% ipython --no-banner

In [1]: import numpy as np

In [2]: from numpy import linalg as LA

In [3]: np.set_printoptions(precision=2, suppress=True, linewidth=100)

In [4]: arr = np.array([[2, 1], [-3, 1]])

In [5]: arr
Out[5]: 
array([[ 2,  1],
       [-3,  1]])

In [6]: M2 = np.array([[2, -2], [-1, 0]])

In [7]: arr @ M2
Out[7]: 
array([[ 3, -4],
       [-7,  6]])

In [8]: LA.matrix_rank(np.vstack([arr, M2.T]))
Out[8]: np.int64(2)

In [9]: np.einsum("ik,kj->ij", arr, M2)
Out[9]: 
array([[ 3, -4],
       [-7,  6]])

In [10]: np.einsum("ij,ij->i", arr, arr)
Out[10]: array([ 5, 10])

In [11]: x = np.array([2, -1])

In [12]: rhs = arr @ x

In [13]: rhs
Out[13]: array([ 3, -7])

In [14]: np.round(LA.solve(arr, rhs + arr[:, 1]), 2) + 0
Out[14]: array([2., 0.])

In [15]: np.round(LA.solve(arr, arr[:, 0]), 2) + 0
Out[15]: array([1., 0.])

In [16]: x = np.array([-1, 2])

In [17]: h = np.maximum(arr @ x, 0)

In [18]: np.maximum(arr @ x, 0) - np.maximum(-arr @ x, 0)
Out[18]: array([0, 5])

In [19]: np.maximum(arr @ (3 * x), 0)
Out[19]: array([ 0, 15])

In [20]: np.tanh(arr @ x)
Out[20]: array([0., 1.])

In [21]: arr.T @ h
Out[21]: array([-15,   5])

In [22]: h
Out[22]: array([0, 5])

In [23]: np.flatnonzero(h > 1e-9)
Out[23]: array([1])

In [24]: x = np.array([3, 2])

In [25]: arr @ np.ones(2)
Out[25]: array([ 3., -2.])

In [26]: (arr * x).sum(axis=1)
Out[26]: array([ 8, -7])

In [27]: print(arr @ x)
[ 8 -7]

In [28]: print(np.sign((arr @ x).round(6)))
[ 1 -1]

In [29]: arr * x
Out[29]: 
array([[ 6,  2],
       [-9,  2]])

In [30]: LA.norm(arr @ x) <= LA.norm(arr, 2) * LA.norm(x) + 1e-9
Out[30]: np.True_

In [31]: mat = np.load("dump.npy")

In [32]: mat
Out[32]: 
array([[ 1,  0,  0],
       [-2,  1,  0],
       [-1,  0,  1]])

In [33]: w1 = np.array([[0, 0], [0, 0], [2, 2]])

In [34]: b = np.array([8, 9])

In [35]: H = np.maximum(mat @ w1 + b, 0)

In [36]: (H > 0).mean(axis=0)
Out[36]: array([1., 1.])

In [37]: H
Out[37]: 
array([[ 8,  9],
       [ 8,  9],
       [10, 11]])

In [38]: (H > 0).astype(int)
Out[38]: 
array([[1, 1],
       [1, 1],
       [1, 1]])

In [39]: Z = np.array([[0, 0, -3], [-1, -1, 0]])

In [40]: H @ Z
Out[40]: 
array([[ -9,  -9, -24],
       [ -9,  -9, -24],
       [-11, -11, -30]])

In [41]: f, r1 = mat[0], mat[2]

In [42]: f @ r1
Out[42]: np.int64(-1)

In [43]: f @ f
Out[43]: np.int64(1)

In [44]: pr = (f @ r1) / (f @ f) * f

In [45]: print(r1 - pr)
[0. 0. 1.]

In [46]: (r1 - pr) @ f
Out[46]: np.float64(0.0)

In [47]: LA.matrix_rank(np.outer(f, r1))
Out[47]: np.int64(1)

In [48]: np.outer(f, r1)
Out[48]: 
array([[-1,  0,  1],
       [ 0,  0,  0],
       [ 0,  0,  0]])

In [49]: print(pr)
[-1. -0. -0.]

In [50]: P = np.triu(np.array([[2, -1], [1, -2]]), 1) + np.eye(2)

In [51]: M2 = P @ arr @ LA.inv(P)

In [52]: print(np.trace(M2), np.trace(arr))
3.0 3

In [53]: print(np.poly(M2))
[ 1. -3.  5.]

In [54]: round(float(LA.det(M2)), 2)
Out[54]: 5.0

In [55]: J = np.load("mat.npy")

In [56]: J
Out[56]: 
array([[-0.95,  2.02, -1.  ],
       [-0.89,  2.06, -1.03],
       [-0.94,  1.97, -1.04],
       [-1.07,  2.  , -1.01],
       [-0.95,  2.07, -1.  ],
       [-1.01,  1.92, -0.97],
       [-0.99,  2.02, -0.93],
       [-1.03,  1.98, -0.91],
       [-1.01,  1.97, -1.07],
       [-1.  ,  2.09, -0.89],
       [-1.01,  1.95, -1.11],
       [-1.06,  1.96, -0.88],
       [ 1.01, -0.99,  1.03],
       [ 1.03, -1.01,  0.93],
       [ 1.  , -1.06,  0.97],
       [ 1.07, -0.97,  1.  ],
       [ 1.08, -1.  ,  1.01],
       [ 0.95, -0.95,  0.97],
       [ 1.06, -1.03,  1.05],
       [ 0.94, -1.01,  0.94],
       [ 1.04, -0.96,  0.96],
       [ 0.98, -1.  ,  1.03],
       [ 0.96, -0.94,  1.02],
       [ 1.08, -0.93,  0.98]])

In [57]: C2 = np.cov(J, rowvar=False)

In [58]: J.std(axis=0)
Out[58]: array([1.01, 1.49, 0.99])

In [59]: np.median(J, axis=0)
Out[59]: array([0.02, 0.49, 0.03])

In [60]: idx = J[:, 1] > np.median(J[:, 1])

In [61]: f = J[idx].mean(axis=0) - J[~idx].mean(axis=0)

In [62]: idx.astype(int)
Out[62]: array([1, 1, 1, 1, 1, 1, 1, 1, 1, 1, 1, 1, 0, 0, 0, 0, 0, 0, 0, 0, 0, 0, 0, 0])

In [63]: print(f)
[-2.01  2.99 -1.98]

In [64]: ((J - J.mean(axis=0)) @ f > 0).astype(int)
Out[64]: array([1, 1, 1, 1, 1, 1, 1, 1, 1, 1, 1, 1, 0, 0, 0, 0, 0, 0, 0, 0, 0, 0, 0, 0])
